In [1]: import numpy as np

In [2]: np.set_printoptions(precision=3, suppress=True, linewidth=120, legacy="1.25")

In [3]: def rnd(a):
   ...:     return np.round(a, 3) + 0
   ...: 

In [4]: feats = np.load("case8.npy")

In [5]: feats
Out[5]: 
array([[-2.9,  1.2,  0.3, -1.1, -0.9, -0.1],
       [-0.6,  0.8, -1. , -0.4,  0.4, -1. ],
       [-0.8,  0.7, -0.2, -0.2, -0.9,  1.7],
       [ 0.7,  0.2,  0.8, -2.4, -1. ,  0.5]])

In [6]: t3 = np.stack([feats, 4 * feats, feats[::-1]])

In [7]: np.linalg.matrix_rank(t3.reshape(3, -1))
Out[7]: 2

In [8]: np.linalg.matrix_rank(t3)
Out[8]: array([4, 4, 4])

In [9]: u = np.array([7, 6])

In [10]: rnd(np.convolve(feats[1], u))
Out[10]: array([-4.2,  2. , -2.2, -8.8,  0.4, -4.6, -6. ])

In [11]: u, v = feats[0], feats[3]

In [12]: rnd(u @ v)
Out[12]: 1.94

In [13]: rnd(u @ u)
Out[13]: 11.97

In [14]: pr = (u @ v) / (u @ u) * u

In [15]: rnd((v - pr) @ u)
Out[15]: 0.0

In [16]: np.linalg.matrix_rank(np.outer(u, v))
Out[16]: 1

In [17]: rnd(np.linalg.norm(u + v) ** 2 + np.linalg.norm(u - v) ** 2)
Out[17]: 40.3

In [18]: gram = feats.T @ feats

In [19]: rnd(np.diag(gram))
Out[19]: array([9.9 , 2.61, 1.77, 7.17, 2.78, 4.15])

In [20]: np.linalg.matrix_rank(gram)
Out[20]: 4

In [21]: rnd(np.linalg.svd(feats, compute_uv=False) ** 2)
Out[21]: array([14.886,  8.138,  4.077,  1.28 ])

In [22]: (feats @ feats.T).shape
Out[22]: (4, 4)

In [23]: rnd(np.trace(gram)), rnd((feats ** 2).sum())
Out[23]: (28.38, 28.38)

In [24]: left, sigma, Vt = np.linalg.svd(feats, full_matrices=False)

In [25]: (sigma > 1e-8).sum()
Out[25]: 4

In [26]: rnd(np.cumsum(sigma ** 2) / np.sum(sigma ** 2))
Out[26]: array([0.525, 0.811, 0.955, 1.   ])
